$ python3 -q
>>> import numpy as np
>>> np.set_printoptions(precision=2, suppress=True, linewidth=200, sign=" ")
>>> def tidy(a):
...     return np.round(a, 2) + 0
... 
>>> F = np.array([[6, 0, 3, -4, -4], [-4, -4, 3, -2, -9], [-6, 8, 3, 9, 9]])
>>> F[0] = F[1]
>>> F
array([[-4, -4,  3, -2, -9],
       [-4, -4,  3, -2, -9],
       [-6,  8,  3,  9,  9]])
>>> U, sv, Vt = np.linalg.svd(F)
>>> V = Vt[:(sv > 1e-8).sum()]
>>> rng = np.random.default_rng(70757)
>>> vec = F[1] + -1 * F[2] + rng.integers(2) * np.eye(5)[0]
>>> vec
array([  3., -12.,   0., -11., -18.])
>>> tidy(np.linalg.norm(vec - V.T @ V @ vec))
np.float64(0.67)
>>> tidy(np.diag(V.T @ V))
array([ 0.55,  0.25,  0.22,  0.32,  0.66])
>>> A = np.loadtxt("run2.csv", delimiter=",")
>>> A
array([[-1.,  2., -1.,  2.],
       [-1., -2., -1., -2.],
       [-1.,  2., -1.,  2.],
       [-1., -2., -1., -2.]])
>>> # rows 0 and 2 are equal
>>> B = A / np.sqrt((A ** 2).mean(axis=1, keepdims=True))
>>> np.linalg.matrix_rank(A - A.mean(axis=1, keepdims=True))
np.int64(1)
>>> A - A.mean(axis=1, keepdims=True)
array([[-1.5,  1.5, -1.5,  1.5],
       [ 0.5, -0.5,  0.5, -0.5],
       [-1.5,  1.5, -1.5,  1.5],
       [ 0.5, -0.5,  0.5, -0.5]])
>>> tidy(B[3])
array([-0.63, -1.26, -0.63, -1.26])
>>> np.linalg.matrix_rank(B) == np.linalg.matrix_rank(A)
np.True_
>>> np.abs(np.diag(np.linalg.qr(F)[1])) > 1e-9
array([ True,  True, False])
>>> np.unique(F.round(6), axis=0).shape
(2, 5)
>>> tidy(F @ np.linalg.pinv(F) @ F)
array([[-4., -4.,  3., -2., -9.],
       [-4., -4.,  3., -2., -9.],
       [-6.,  8.,  3.,  9.,  9.]])
>>> try:
...     np.linalg.inv(A)
... except np.linalg.LinAlgError as e:
...     print(repr(e))
... 
LinAlgError('Singular matrix')
>>> tidy(A @ np.linalg.pinv(A) @ A)
array([[-1.,  2., -1.,  2.],
       [-1., -2., -1., -2.],
       [-1.,  2., -1.,  2.],
       [-1., -2., -1., -2.]])
>>> np.allclose(A[:-1].T @ np.linalg.lstsq(A[:-1].T, A[-1])[0], A[-1])
True
>>> tidy(np.trace(np.linalg.pinv(A) @ A))
np.float64(2.0)
>>> np.unique(A.round(6), axis=0).shape
(2, 4)
>>> np.argsort(-np.linalg.norm(A, axis=0).round(6), kind="stable")[:3]
array([ 1,  3,  0])
>>> np.linalg.matrix_rank(A, rtol=0.1)
np.int64(2)
>>> [round(float(x), 2) for x in np.linalg.svd(A, compute_uv=False)[:3]]
[5.66, 2.83, 0.0]
>>> tidy(np.linalg.norm(A, 2) / np.linalg.norm(A))
np.float64(0.89)
>>> Z = np.array([[1, -1, -2, 1], [-3, -2, 2, 1], [0, 3, 2, 0]])
>>> W0 = rng.normal(size=(14, 3)) @ Z + np.array([3, 2, 3, 2])
>>> tidy(W0)
array([[ 4.9 ,  2.02,  1.15, -0.12],
       [ 4.36,  1.19,  0.73,  2.89],
       [ 4.06,  7.33,  5.15,  2.98],
       [ 3.18,  2.99,  3.09,  4.17],
       [ 5.39,  3.78,  1.95, -1.31],
       [ 6.78,  2.94, -1.18,  4.4 ],
       [ 1.25,  7.24,  8.96, -0.57],
       [ 3.5 , -0.8 ,  0.27,  3.67],
       [ 2.04,  3.34,  5.14,  1.21],
       [ 5.81,  3.46,  0.77,  1.58],
       [ 2.61, -2.79,  0.06,  3.25],
       [ 0.7 , -0.4 ,  3.96,  2.68],
       [ 0.2 ,  0.17,  5.05,  2.01],
       [-0.25, -3.52,  2.94,  3.08]])
>>> Ac = W0 - W0.mean(axis=0)
>>> U, sv, Vt = np.linalg.svd(Ac, full_matrices=False)
>>> np.abs(U[:, 0]).argmax()
np.int64(6)
>>> np.searchsorted(np.cumsum(sv ** 2) / (sv ** 2).sum(), 0.9) + 1
np.int64(2)
>>> tidy(Ac.mean(axis=0))
array([ 0.,  0.,  0.,  0.])
>>> tidy(sv)
array([ 13.59,  10.99,   5.49,   0.  ])
>>> U, sv, Vt = np.linalg.svd(F, full_matrices=False)
>>> tidy(Vt @ Vt.T)
array([[ 1.,  0.,  0.],
       [ 0.,  1.,  0.],
       [ 0.,  0.,  1.]])
>>> tidy(sv)
array([ 20.01,  11.07,   0.  ])
>>> tidy(np.abs(Vt[0]))
array([ 0.03,  0.49,  0.04,  0.43,  0.76])
>>> (sv > 1e-8).sum()
np.int64(2)
>>> tidy(sv / sv[0])
array([ 1.  ,  0.55,  0.  ])
>>> U.shape, sv.shape, Vt.shape
((3, 3), (3,), (3, 5))
>>> tidy(U.T @ F @ Vt.T)
array([[ 20.01,   0.  ,   0.  ],
       [  0.  ,  11.07,   0.  ],
       [  0.  ,   0.  ,   0.  ]])
>>> tidy(U.T @ U)
array([[ 1.,  0.,  0.],
       [ 0.,  1.,  0.],
       [ 0.,  0.,  1.]])
>>> tidy(np.cumsum(sv ** 2) / np.sum(sv ** 2))
array([ 0.77,  1.  ,  1.  ])
>>> r0, g = F[2], F[0]
>>> r0 @ r0
np.int64(271)
>>> r0 @ g
np.int64(-98)
>>> pr = (r0 @ g) / (r0 @ r0) * r0
>>> tidy((g - pr) @ r0)
np.float64(0.0)
>>> np.outer(r0, g)
array([[ 24,  24, -18,  12,  54],
       [-32, -32,  24, -16, -72],
       [-12, -12,   9,  -6, -27],
       [-36, -36,  27, -18, -81],
       [-36, -36,  27, -18, -81]])
>>> tidy(pr)
array([ 2.17, -2.89, -1.08, -3.25, -3.25])
>>> tidy(g - pr)
array([-6.17, -1.11,  4.08,  1.25, -5.75])
>>> hat = W0 @ np.linalg.solve(W0.T @ W0, W0.T)
>>> np.linalg.matrix_rank(np.eye(14) - hat)
np.int64(10)
>>> tidy(np.trace(hat))
np.float64(4.0)
>>> np.allclose(hat @ hat, hat)
True
>>> tidy(hat @ W0[:, 2])
array([ 1.15,  0.73,  5.15,  3.09,  1.95, -1.18,  8.96,  0.27,  5.14,  0.77,  0.06,  3.96,  5.05,  2.94])
>>> tidy(np.linalg.eigvalsh(hat))
array([ 0.,  0.,  0.,  0.,  0.,  0.,  0.,  0.,  0.,  0.,  1.,  1.,  1.,  1.])
>>> vec = np.array([2, 3, -1, 3])
>>> target = W0 @ vec
>>> tidy(np.linalg.pinv(W0) @ W0)
array([[ 1.,  0.,  0.,  0.],
       [ 0.,  1.,  0.,  0.],
       [ 0.,  0.,  1.,  0.],
       [ 0.,  0.,  0.,  1.]])
>>> tidy(np.linalg.solve(W0.T @ W0, W0.T @ target))
array([ 2.,  3., -1.,  3.])
>>> target = target + 0.05 * rng.normal(size=14)
>>> tidy(target)
array([14.33, 20.3 , 33.96, 24.76, 16.3 , 36.78, 13.53, 15.35, 12.65, 25.99,  6.54,  4.23,  1.97, -4.76])
>>> c, *_ = np.linalg.lstsq(W0, target)
>>> tidy(W0.T @ (target - W0 @ c))
array([ 0.,  0.,  0.,  0.])
>>> [round(float(np.linalg.norm(np.linalg.solve(W0.T @ W0 + lam * np.eye(4), W0.T @ target))), 2) for lam in (0, 1, 10, 100)]
[4.8, 4.71, 4.18, 2.96]
>>> B = np.array([[-1], [2], [-2], [2]])
>>> Z = np.array([[0, -1, -1, 2]])
>>> K = B @ Z + 0.1 * rng.normal(size=(4, 4))
>>> tidy(K)
array([[ 0.05,  1.1 ,  0.92, -2.14],
       [ 0.  , -1.84, -2.03,  3.86],
       [-0.02,  1.93,  1.99, -4.14],
       [ 0.16, -2.1 , -2.  ,  4.  ]])
>>> U, sv, Vt = np.linalg.svd(K)
>>> tidy(sv)
array([ 8.84,  0.21,  0.18,  0.07])
>>> np.argmax(sv[:-1] / (sv[1:] + 1e-6)) + 1
np.int64(1)
>>> B = U[:, :1] @ np.diag(sv[:1]) @ Vt[:1]
>>> tidy(np.abs(K - B).max())
np.float64(0.12)
>>> tidy(B)
array([[-0.02,  1.04,  1.04, -2.11],
       [ 0.04, -1.91, -1.92,  3.88],
       [-0.05,  2.01,  2.02, -4.09],
       [ 0.05, -1.99, -2.  ,  4.05]])
>>> np.linalg.matrix_rank(K, rtol=0.05)
np.int64(1)
>>> r0 = np.array([2, 0, 0, 1]) + 0.5
>>> X = np.eye(4) - 2 * np.outer(r0, r0) / (r0 @ r0)
>>> tidy(X)
array([[-0.39, -0.28, -0.28, -0.83],
       [-0.28,  0.94, -0.06, -0.17],
       [-0.28, -0.06,  0.94, -0.17],
       [-0.83, -0.17, -0.17,  0.5 ]])
>>> # equal to its transpose
>>> tidy(np.linalg.eigvalsh(X).min())
np.float64(-1.0)
>>> [round(float(np.linalg.det(X[:i, :i])), 2) + 0 for i in range(1, 5)]
[-0.39, -0.44, -0.5, -1.0]
>>> r0, g = X[0], X[1]
>>> r0 @ r0
np.float64(1.0)
>>> pr = (r0 @ g) / (r0 @ r0) * r0
>>> tidy(np.linalg.norm(r0 + g) ** 2 + np.linalg.norm(r0 - g) ** 2)
np.float64(4.0)
>>> (g - pr) @ r0
np.float64(0.0)
>>> w, V = np.linalg.eig(X)
>>> tidy(np.sort(np.linalg.eigvals(X @ X)))
array([ 1.,  1.,  1.,  1.])
>>> tidy(np.prod(w))
np.float64(-1.0)
>>> tidy(np.sort(np.linalg.eigvals(np.linalg.inv(X))))
array([-1.,  1.,  1.,  1.])
>>> O = X.astype(float).copy()
>>> for j in range(4):
...     O[:, j] -= O[:, :j] @ (O[:, :j].T @ O[:, j])
...     O[:, j] /= np.linalg.norm(O[:, j])
... 
>>> tidy(O.T @ X)
array([[ 1.,  0.,  0.,  0.],
       [ 0.,  1.,  0.,  0.],
       [ 0.,  0.,  1.,  0.],
       [ 0.,  0.,  0.,  1.]])
>>> B = np.array([[-1, -1, 0], [-3, -2, 0], [0, -2, 1]])
>>> mat = np.triu(B, 1)
>>> mat
array([[ 0, -1,  0],
       [ 0,  0,  0],
       [ 0,  0,  0]])
>>> # triangular
>>> np.flatnonzero(np.linalg.matrix_power((mat != 0) + (mat.T != 0) + np.eye(3), 3)[1])
array([ 0,  1])
>>> mat @ mat
array([[ 0,  0,  0],
       [ 0,  0,  0],
       [ 0,  0,  0]])
>>> tidy(np.linalg.det(mat))
np.float64(0.0)
>>> hat = np.triu(np.array([[1, 3, 0], [-2, 0, -1], [-1, 1, 2]]), 1) + np.eye(3)
>>> B = hat @ mat @ np.linalg.inv(hat)
>>> np.poly(B)
array([ 1.,  0.,  0.,  0.])
>>> B
array([[ 0., -1., -1.],
       [ 0.,  0.,  0.],
       [ 0.,  0.,  0.]])
>>> tidy(np.linalg.det(B))
np.float64(0.0)
>>> np.trace(B), np.trace(mat)
(np.float64(0.0), np.int64(0))
>>> B = np.array([[-2, 0, 2], [1, 1, -2], [1, 0, 1]])
>>> np.linalg.matrix_rank(np.vstack([mat, B.T]))
np.int64(3)
>>> np.einsum("ij->j", mat)
array([ 0, -1,  0])
>>> np.einsum("ik,kj->ji", mat, B)
array([[-1,  0,  0],
       [-1,  0,  0],
       [ 2,  0,  0]])
>>> z = rng.permutation(3)
>>> z
array([ 2,  1,  0])
>>> B = mat[z][:, z]
>>> np.diag(B)
array([ 0,  0,  0])
>>> tidy(np.sort(np.abs(np.linalg.eigvals(B))))
array([ 0.,  0.,  0.])
>>> np.allclose(B, mat)
False
>>> tidy(np.linalg.det(B)), tidy(np.linalg.det(mat[z]))
(np.float64(0.0), np.float64(0.0))
>>> E = np.load("sample0.npy")
>>> E
array([[-0.91, -0.64, -0.42, -0.81],
       [ 0.71,  0.18, -0.21,  1.01],
       [-3.33, -1.76, -0.15, -1.6 ],
       [-0.56, -0.13, -0.24, -0.24],
       [ 1.8 ,  1.36,  0.1 ,  0.3 ],
       [-1.27, -0.95, -0.26, -0.88],
       [ 1.6 ,  1.23, -0.17,  0.91],
       [-2.14, -0.23,  0.13, -0.85],
       [ 2.29,  0.95,  0.49,  0.88],
       [ 0.23,  0.1 , -0.19,  0.57],
       [-0.58, -0.16,  0.23, -0.37],
       [ 0.8 ,  0.75,  0.27,  0.14],
       [ 1.24,  0.7 ,  0.4 ,  0.49],
       [ 0.64,  0.43, -0.4 ,  0.6 ],
       [ 1.2 ,  1.01,  0.01,  0.82],
       [-1.23, -0.57,  0.33, -1.11],
       [-0.03,  0.67,  0.36,  0.73],
       [ 0.6 ,  0.68, -0.06,  0.27],
       [-0.44,  0.07,  0.29, -0.43],
       [ 1.37,  0.74,  0.09,  0.47],
       [ 1.88,  0.9 , -0.62,  0.67],
       [-1.67, -0.4 ,  0.07, -0.57],
       [-3.08, -1.51, -0.15, -1.16],
       [-3.17, -1.51, -0.01, -2.41],
       [-1.53, -0.99,  0.02, -0.19],
       [ 3.26,  1.82, -0.15,  1.53],
       [ 1.21,  0.81,  0.28,  0.5 ],
       [-1.31, -0.46,  0.15, -0.21]])
>>> z = rng.permutation(4)
>>> B = E[:, z] * rng.choice([-1, 1], 4)
>>> B
array([[-0.42, -0.64, -0.81, -0.91],
       [-0.21,  0.18,  1.01,  0.71],
       [-0.15, -1.76, -1.6 , -3.33],
       [-0.24, -0.13, -0.24, -0.56],
       [ 0.1 ,  1.36,  0.3 ,  1.8 ],
       [-0.26, -0.95, -0.88, -1.27],
       [-0.17,  1.23,  0.91,  1.6 ],
       [ 0.13, -0.23, -0.85, -2.14],
       [ 0.49,  0.95,  0.88,  2.29],
       [-0.19,  0.1 ,  0.57,  0.23],
       [ 0.23, -0.16, -0.37, -0.58],
       [ 0.27,  0.75,  0.14,  0.8 ],
       [ 0.4 ,  0.7 ,  0.49,  1.24],
       [-0.4 ,  0.43,  0.6 ,  0.64],
       [ 0.01,  1.01,  0.82,  1.2 ],
       [ 0.33, -0.57, -1.11, -1.23],
       [ 0.36,  0.67,  0.73, -0.03],
       [-0.06,  0.68,  0.27,  0.6 ],
       [ 0.29,  0.07, -0.43, -0.44],
       [ 0.09,  0.74,  0.47,  1.37],
       [-0.62,  0.9 ,  0.67,  1.88],
       [ 0.07, -0.4 , -0.57, -1.67],
       [-0.15, -1.51, -1.16, -3.08],
       [-0.01, -1.51, -2.41, -3.17],
       [ 0.02, -0.99, -0.19, -1.53],
       [-0.15,  1.82,  1.53,  3.26],
       [ 0.28,  0.81,  0.5 ,  1.21],
       [ 0.15, -0.46, -0.21, -1.31]])
>>> U, _, Vt = np.linalg.svd(E.T @ B)
>>> tidy(U @ Vt)
array([[ 0.,  0.,  0.,  1.],
       [ 0.,  1.,  0.,  0.],
       [ 1.,  0.,  0.,  0.],
       [ 0.,  0.,  1.,  0.]])
